$ python -q
>>> import numpy as np
>>> from numpy import linalg as LA
>>> np.set_printoptions(precision=2, suppress=True, linewidth=200, floatmode="fixed")
>>> Y = np.array([[0, -3, 1], [2, -1, 1], [1, 2, 1]])
>>> cent = np.array([[2]])
>>> mat = np.block([[Y, np.zeros((3, 1))], [np.zeros((1, 3)), cent]])
>>> mat
array([[ 0.00, -3.00,  1.00,  0.00],
       [ 2.00, -1.00,  1.00,  0.00],
       [ 1.00,  2.00,  1.00,  0.00],
       [ 0.00,  0.00,  0.00,  2.00]])
>>> W = np.array([[-1, 0, -3, -2, -2],
...     [0, 2, 0, 0, -1],
...     [-2, -1, 1, 3, -2],
...     [-1, 1, -3, -2, 2]])
>>> coef = np.array([0, 1, 0, 0, 0])
>>> H = np.maximum(mat @ W + coef, 0)
>>> LA.matrix_rank(H)
np.int64(3)
>>> cent = np.array([[1, 1, 1], [2, 2, 1], [3, 1, 3], [2, 3, 2], [0, 0, 3]])
>>> H @ cent
array([[ 9.00, 10.00, 12.00],
       [ 0.00,  0.00,  0.00],
       [10.00, 11.00,  6.00],
       [ 6.00,  6.00, 15.00]])
>>> LA.matrix_power(mat, 3)
array([[ 8.00,  6.00, -2.00,  0.00],
       [-4.00, 10.00, -2.00,  0.00],
       [-2.00, -4.00,  6.00,  0.00],
       [ 0.00,  0.00,  0.00,  8.00]])
>>> round(float(np.abs(LA.eigvals(mat)).max()), 2)
2.19
>>> np.allclose(mat, mat.T)
False
>>> mat @ mat
array([[-5.00,  5.00, -2.00,  0.00],
       [-1.00, -3.00,  2.00,  0.00],
       [ 5.00, -3.00,  4.00,  0.00],
       [ 0.00,  0.00,  0.00,  4.00]])
>>> np.abs(mat).max()
np.float64(3.0)
>>> np.count_nonzero(mat)
np.int64(9)
>>> mat.mean(axis=0)
array([ 0.75, -0.50,  0.75,  0.50])
>>> f = np.array([0, 1, 3, 0])
>>> Y = mat + np.outer(f, np.eye(4)[1])
>>> LA.matrix_rank(LA.inv(Y) - LA.inv(mat), tol=1e-8)
np.int64(1)
>>> LA.matrix_rank(Y - mat)
np.int64(1)
>>> J = np.cumsum(np.array([[1, 1, 3, 2, 0, 2, 0, 1, 0],
...     [2, 0, 0, 3, 0, 3, 1, 0, 2],
...     [0, 0, 1, 1, 3, 1, 0, 1, 1],
...     [0, 2, 0, 1, 0, 3, 1, 1, 3],
...     [1, 2, 2, 2, 0, 0, 3, 2, 0],
...     [0, 3, 2, 2, 2, 0, 2, 2, 1],
...     [1, 2, 2, 3, 2, 0, 2, 1, 2],
...     [1, 1, 3, 0, 3, 1, 2, 0, 0],
...     [2, 1, 2, 2, 0, 0, 3, 2, 0],
...     [0, 2, 0, 0, 0, 2, 2, 3, 1],
...     [0, 2, 2, 0, 1, 3, 2, 3, 0],
...     [2, 1, 2, 0, 1, 1, 0, 3, 1],
...     [3, 1, 2, 3, 1, 1, 2, 2, 3],
...     [3, 0, 1, 2, 0, 2, 1, 1, 3],
...     [3, 2, 1, 2, 2, 1, 3, 0, 1],
...     [2, 2, 0, 1, 0, 3, 0, 3, 2],
...     [0, 2, 2, 3, 1, 2, 3, 2, 3],
...     [3, 2, 0, 3, 1, 3, 0, 0, 0]]), axis=0)
>>> J
array([[ 1,  1,  3,  2,  0,  2,  0,  1,  0],
       [ 3,  1,  3,  5,  0,  5,  1,  1,  2],
       [ 3,  1,  4,  6,  3,  6,  1,  2,  3],
       [ 3,  3,  4,  7,  3,  9,  2,  3,  6],
       [ 4,  5,  6,  9,  3,  9,  5,  5,  6],
       [ 4,  8,  8, 11,  5,  9,  7,  7,  7],
       [ 5, 10, 10, 14,  7,  9,  9,  8,  9],
       [ 6, 11, 13, 14, 10, 10, 11,  8,  9],
       [ 8, 12, 15, 16, 10, 10, 14, 10,  9],
       [ 8, 14, 15, 16, 10, 12, 16, 13, 10],
       [ 8, 16, 17, 16, 11, 15, 18, 16, 10],
       [10, 17, 19, 16, 12, 16, 18, 19, 11],
       [13, 18, 21, 19, 13, 17, 20, 21, 14],
       [16, 18, 22, 21, 13, 19, 21, 22, 17],
       [19, 20, 23, 23, 15, 20, 24, 22, 18],
       [21, 22, 23, 24, 15, 23, 24, 25, 20],
       [21, 24, 25, 27, 16, 25, 27, 27, 23],
       [24, 26, 25, 30, 17, 28, 27, 27, 23]])
>>> Uu, sig, VT = LA.svd(J)
>>> sig
array([186.77,  12.65,  11.51,   6.22,   4.75,   3.33,   2.92,   2.30,   1.33])
>>> Y = Uu[:, :1] @ np.diag(sig[:1]) @ VT[:1]
>>> round(LA.norm(J - Y, 2), 2), round(sig[1], 2)
(np.float64(12.65), np.float64(12.65))
>>> np.round(LA.norm(J - Y) / LA.norm(J), 2)
np.float64(0.1)
>>> np.round(np.abs(J - Y).max(), 2)
np.float64(4.39)
